$ python -q
>>> import numpy as np
>>> np.set_printoptions(suppress=True, linewidth=160)
>>> rnd = lambda a: np.round(a, 2) + 0
>>> X = np.load("run3.npy")
>>> print(X)
[[ 0  3  0  3  2  0  2  0  1]
 [ 3  3  0  0  3  1  2  0  1]
 [ 3  1  1  2  2  1  3  3  2]
 [ 3  3  1 12  1  1  2  1  3]
 [ 2  2  2  3  4  3  1  2  0]
 [ 3  2  0  3  1  3  3  0  1]
 [ 2  0  2  1  0  2  7  3  1]
 [ 3  2  0  0  2  3  1 -4  1]
 [ 3  3  2  1  1  2  3  3  4]]
>>> q, Rm = np.linalg.qr(X)
>>> print(rnd(q.T @ q))
[[1. 0. 0. 0. 0. 0. 0. 0. 0.]
 [0. 1. 0. 0. 0. 0. 0. 0. 0.]
 [0. 0. 1. 0. 0. 0. 0. 0. 0.]
 [0. 0. 0. 1. 0. 0. 0. 0. 0.]
 [0. 0. 0. 0. 1. 0. 0. 0. 0.]
 [0. 0. 0. 0. 0. 1. 0. 0. 0.]
 [0. 0. 0. 0. 0. 0. 1. 0. 0.]
 [0. 0. 0. 0. 0. 0. 0. 1. 0.]
 [0. 0. 0. 0. 0. 0. 0. 0. 1.]]
>>> print(rnd(q @ Rm))
[[ 0.  3.  0.  3.  2.  0.  2.  0.  1.]
 [ 3.  3.  0.  0.  3.  1.  2.  0.  1.]
 [ 3.  1.  1.  2.  2.  1.  3.  3.  2.]
 [ 3.  3.  1. 12.  1.  1.  2.  1.  3.]
 [ 2.  2.  2.  3.  4.  3.  1.  2.  0.]
 [ 3.  2.  0.  3.  1.  3.  3.  0.  1.]
 [ 2.  0.  2.  1.  0.  2.  7.  3.  1.]
 [ 3.  2.  0.  0.  2.  3.  1. -4.  1.]
 [ 3.  3.  2.  1.  1.  2.  3.  3.  4.]]
>>> print(np.allclose(Rm.T @ Rm, X.T @ X))
True
>>> f, r1 = X[6], X[0]
>>> print(f @ f)
72
>>> print(f @ r1)
18
>>> pr = (f @ r1) / (f @ f) * f
>>> print(np.outer(f, r1))
[[ 0  6  0  6  4  0  4  0  2]
 [ 0  0  0  0  0  0  0  0  0]
 [ 0  6  0  6  4  0  4  0  2]
 [ 0  3  0  3  2  0  2  0  1]
 [ 0  0  0  0  0  0  0  0  0]
 [ 0  6  0  6  4  0  4  0  2]
 [ 0 21  0 21 14  0 14  0  7]
 [ 0  9  0  9  6  0  6  0  3]
 [ 0  3  0  3  2  0  2  0  1]]
>>> print((r1 - pr) @ f)
0.0
>>> print(r1 - pr)
[-0.5   3.   -0.5   2.75  2.   -0.5   0.25 -0.75  0.75]
